In [1]: import numpy as np

In [2]: np.set_printoptions(precision=3, suppress=True, linewidth=120)

In [3]: rnd = lambda a: np.round(a, 3) + 0

In [4]: J = np.loadtxt("arr.csv", delimiter=",")

In [5]: print(J)
[[13. -6.  0.  6.]
 [-6.  8.  0. -4.]
 [ 0.  0.  4.  0.]
 [ 6. -4.  0.  8.]]

In [6]: O, R = np.linalg.qr(J)

In [7]: print(rnd(np.trace(O @ O.T)))
4.0

In [8]: print(O.shape, R.shape)
(4, 4) (4, 4)

In [9]: E = np.load("w.npy")

In [10]: print(E)
[[-2  1 -2  2]
 [ 0  0  1  1]
 [-2 -2  3 -1]
 [ 2  3 -2  2]]

In [11]: rng = np.random.default_rng(256)

In [12]: z = rng.permutation(4)

In [13]: other = E[:, z] * rng.choice([-1, 1], 4)

In [14]: print(other)
[[ 1 -2 -2  2]
 [ 0 -1  0 -1]
 [-2  1 -2 -3]
 [ 3 -2  2  2]]

In [15]: U, _, Vt = np.linalg.svd(E.T @ other)

In [16]: print(rnd(np.linalg.lstsq(E, other)[0]))
[[ 0.  0.  1.  0.]
 [ 1.  0.  0.  0.]
 [ 0.  0.  0. -1.]
 [ 0. -1.  0.  0.]]

In [17]: r0, g = E[2], E[1]

In [18]: print(r0 @ g)
2

In [19]: p = (r0 @ g) / (r0 @ r0) * r0

In [20]: print(np.linalg.matrix_rank(np.outer(r0, g)))
1

In [21]: print(rnd(g - p))
[0.222 0.222 0.667 1.111]

In [22]: print((g - p) @ r0)
0.0

In [23]: print(rnd(p))
[-0.222 -0.222  0.333 -0.111]

In [24]: print(rnd(np.linalg.norm(r0 + g) ** 2 + np.linalg.norm(r0 - g) ** 2))
40.0

In [25]: def softmax(z):
    ...:     e = np.exp(z - z.max(axis=-1, keepdims=True))
    ...:     return e / e.sum(axis=-1, keepdims=True)
    ...: 

In [26]: print(rnd(softmax(E[1] + 5)))
[0.134 0.134 0.366 0.366]

In [27]: print(rnd(softmax(E).sum(axis=1)))
[1. 1. 1. 1.]

In [28]: print(rnd(softmax(10 * E[1])))
[0.  0.  0.5 0.5]

In [29]: print(rnd(softmax(E[1])))
[0.134 0.134 0.366 0.366]

In [30]: att = E @ E.T / np.sqrt(4)

In [31]: print(softmax(att).round(6).argmax(axis=1))
[0 1 2 3]

In [32]: print(rnd(softmax(att)))
[[0.951 0.001 0.    0.047]
 [0.134 0.366 0.366 0.134]
 [0.    0.    1.    0.   ]
 [0.001 0.    0.    0.999]]

In [33]: other = np.linalg.inv(E)

In [34]: print(E @ other)
[[1. 0. 0. 0.]
 [0. 1. 0. 0.]
 [0. 0. 1. 0.]
 [0. 0. 0. 1.]]

In [35]: print(rnd(np.linalg.slogdet(E)[0]))
1.0

In [36]: print(rnd(np.linalg.det(E) * other))
[[ -4.   8.  -8.  -4.]
 [  0. -16.  16.  16.]
 [ -2.   0.   8.   6.]
 [  2.  16.  -8.  -6.]]

In [37]: print(rnd(np.linalg.det(E) * np.linalg.det(other)))
1.0

In [38]: print(rnd(np.linalg.cond(E)))
14.255

In [39]: print((np.abs(other) > 1e-9).astype(int))
[[1 1 1 1]
 [0 1 1 1]
 [1 0 1 1]
 [1 1 1 1]]

In [40]: print(other)
[[-0.25   0.5   -0.5   -0.25 ]
 [ 0.    -1.     1.     1.   ]
 [-0.125  0.     0.5    0.375]
 [ 0.125  1.    -0.5   -0.375]]

In [41]: print(np.allclose(other, E.T))
False

In [42]: print(rnd(np.linalg.inv(other)))
[[-2.  1. -2.  2.]
 [ 0.  0.  1.  1.]
 [-2. -2.  3. -1.]
 [ 2.  3. -2.  2.]]
